$ ipython --no-banner

In [1]: import numpy as np

In [2]: from numpy import linalg as LA

In [3]: np.set_printoptions(suppress=True, linewidth=100)

In [4]: rd = lambda a: np.round(a, 1) + 0

In [5]: mat = np.load("layer13.npy")

In [6]: rd(mat)
Out[6]: 
array([[0.2, 0.1, 0. , 0.2, 0.2, 0.2, 0.1],
       [0.1, 0.1, 0. , 0.1, 0.1, 0.1, 0.1],
       [0. , 0. , 0. , 0. , 0. , 0. , 0. ],
       [0.2, 0.1, 0. , 0.2, 0.3, 0.2, 0.1],
       [0.2, 0.1, 0. , 0.3, 0.3, 0.2, 0.1],
       [0.2, 0.1, 0. , 0.2, 0.2, 0.2, 0.1],
       [0.1, 0.1, 0. , 0.1, 0.1, 0.1, 0.1]])

In [7]: x0 = np.array([-1, 1, 2, 0, 1, 1, 4])

In [8]: rd(mat @ (2 * x0))
Out[8]: array([1.6, 1. , 0.1, 1.8, 2.1, 1.6, 1. ])

In [9]: LA.norm(mat @ x0) <= LA.norm(mat, 2) * LA.norm(x0) + 1e-9
Out[9]: np.True_

In [10]: rd(mat * x0)
Out[10]: 
array([[-0.2,  0.1,  0. ,  0. ,  0.2,  0.2,  0.4],
       [-0.1,  0.1,  0. ,  0. ,  0.1,  0.1,  0.3],
       [ 0. ,  0. ,  0. ,  0. ,  0. ,  0. ,  0. ],
       [-0.2,  0.1,  0. ,  0. ,  0.3,  0.2,  0.5],
       [-0.2,  0.1,  0. ,  0. ,  0.3,  0.2,  0.6],
       [-0.2,  0.1,  0. ,  0. ,  0.2,  0.2,  0.4],
       [-0.1,  0.1,  0. ,  0. ,  0.1,  0.1,  0.3]])

In [11]: (mat @ x0).argmax()
Out[11]: np.int64(4)

In [12]: Uu, sig, Vt = LA.svd(mat)

In [13]: rd(sig)
Out[13]: array([1., 0., 0., 0., 0., 0., 0.])

In [14]: np.argmax(sig[:-1] / (sig[1:] + 1e-6)) + 1
Out[14]: np.int64(1)

In [15]: M2 = Uu[:, :1] @ np.diag(sig[:1]) @ Vt[:1]

In [16]: rd(M2)
Out[16]: 
array([[0.2, 0.1, 0. , 0.2, 0.2, 0.2, 0.1],
       [0.1, 0.1, 0. , 0.1, 0.1, 0.1, 0.1],
       [0. , 0. , 0. , 0. , 0. , 0. , 0. ],
       [0.2, 0.1, 0. , 0.2, 0.3, 0.2, 0.1],
       [0.2, 0.1, 0. , 0.3, 0.3, 0.2, 0.1],
       [0.2, 0.1, 0. , 0.2, 0.2, 0.2, 0.1],
       [0.1, 0.1, 0. , 0.1, 0.1, 0.1, 0.1]])

In [17]: LA.matrix_rank(M2)
Out[17]: np.int64(1)

In [18]: rd(np.abs(mat - M2).max())
Out[18]: np.float64(0.0)

In [19]: rd(LA.norm(mat - M2, 2)), rd(sig[1])
Out[19]: (np.float64(0.0), np.float64(0.0))

In [20]: rd(LA.det(mat))
Out[20]: np.float64(0.0)

In [21]: rd(LA.matrix_power(mat, 4))
Out[21]: 
array([[0.2, 0.1, 0. , 0.2, 0.2, 0.2, 0.1],
       [0.1, 0.1, 0. , 0.1, 0.1, 0.1, 0.1],
       [0. , 0. , 0. , 0. , 0. , 0. , 0. ],
       [0.2, 0.1, 0. , 0.2, 0.3, 0.2, 0.1],
       [0.2, 0.1, 0. , 0.3, 0.3, 0.2, 0.1],
       [0.2, 0.1, 0. , 0.2, 0.2, 0.2, 0.1],
       [0.1, 0.1, 0. , 0.1, 0.1, 0.1, 0.1]])

In [22]: LA.determinant(mat)
---------------------------------------------------------------------------
AttributeError                            Traceback (most recent call last)
Cell In[22], line 1
----> 1 LA.determinant(mat)

AttributeError: module 'numpy.linalg' has no attribute 'determinant'

In [23]: rd((mat + mat.T) / 2)
Out[23]: 
array([[0.2, 0.1, 0. , 0.2, 0.2, 0.2, 0.1],
       [0.1, 0.1, 0. , 0.1, 0.1, 0.1, 0.1],
       [0. , 0. , 0. , 0. , 0. , 0. , 0. ],
       [0.2, 0.1, 0. , 0.2, 0.3, 0.2, 0.1],
       [0.2, 0.1, 0. , 0.3, 0.3, 0.2, 0.1],
       [0.2, 0.1, 0. , 0.2, 0.2, 0.2, 0.1],
       [0.1, 0.1, 0. , 0.1, 0.1, 0.1, 0.1]])

In [24]: np.allclose(mat @ mat.T, mat.T @ mat)
Out[24]: True

In [25]: np.trace(mat)
Out[25]: np.float64(1.0)

In [26]: rd(np.sort(np.abs(LA.eigvals(mat))))
Out[26]: array([0., 0., 0., 0., 0., 0., 1.])

In [27]: rd(mat @ mat)
Out[27]: 
array([[0.2, 0.1, 0. , 0.2, 0.2, 0.2, 0.1],
       [0.1, 0.1, 0. , 0.1, 0.1, 0.1, 0.1],
       [0. , 0. , 0. , 0. , 0. , 0. , 0. ],
       [0.2, 0.1, 0. , 0.2, 0.3, 0.2, 0.1],
       [0.2, 0.1, 0. , 0.3, 0.3, 0.2, 0.1],
       [0.2, 0.1, 0. , 0.2, 0.2, 0.2, 0.1],
       [0.1, 0.1, 0. , 0.1, 0.1, 0.1, 0.1]])

In [28]: rng = np.random.default_rng(842)

In [29]: z = rng.permutation(7)

In [30]: z
Out[30]: array([5, 3, 4, 1, 6, 0, 2])

In [31]: M2 = mat[z][:, z]

In [32]: np.allclose(M2, mat)
Out[32]: False

In [33]: X = np.array([[1, 1, 0, 1, 0, 2, 2], [2, 1, 0, 0, 0, 0, 2], [2, 1, 0, 0, 0, 0, 2]])

In [34]: X
Out[34]: 
array([[1, 1, 0, 1, 0, 2, 2],
       [2, 1, 0, 0, 0, 0, 2],
       [2, 1, 0, 0, 0, 0, 2]])

In [35]: # columns 2 and 4 are equal

In [36]: x0 = np.array([-7, -3, 8, 1, 9, -6, 1])

In [37]: h = np.maximum(X @ x0, 0)

In [38]: X.T @ h
Out[38]: array([0, 0, 0, 0, 0, 0, 0])

In [39]: np.maximum(X @ x0, 0) - np.maximum(-X @ x0, 0)
Out[39]: array([-19, -15, -15])

In [40]: np.maximum(X @ (3 * x0), 0)
Out[40]: array([0, 0, 0])

In [41]: Uu, sig, Vt = LA.svd(mat)

In [42]: evecs = Vt[:(sig > 1e-8).sum()]

In [43]: x0 = mat[2] + -3 * mat[6] + rng.integers(2) * np.eye(7)[4]

In [44]: rd(x0)
Out[44]: array([-0.3, -0.2,  0. , -0.4,  0.6, -0.3, -0.2])

In [45]: rd(evecs.T @ evecs)
Out[45]: 
array([[0.2, 0.1, 0. , 0.2, 0.2, 0.2, 0.1],
       [0.1, 0.1, 0. , 0.1, 0.1, 0.1, 0.1],
       [0. , 0. , 0. , 0. , 0. , 0. , 0. ],
       [0.2, 0.1, 0. , 0.2, 0.3, 0.2, 0.1],
       [0.2, 0.1, 0. , 0.3, 0.3, 0.2, 0.1],
       [0.2, 0.1, 0. , 0.2, 0.2, 0.2, 0.1],
       [0.1, 0.1, 0. , 0.1, 0.1, 0.1, 0.1]])

In [46]: rd(LA.norm(x0 - evecs.T @ evecs @ x0))
Out[46]: np.float64(0.8)

In [47]: np.allclose(evecs.T @ evecs @ x0, x0)
Out[47]: False
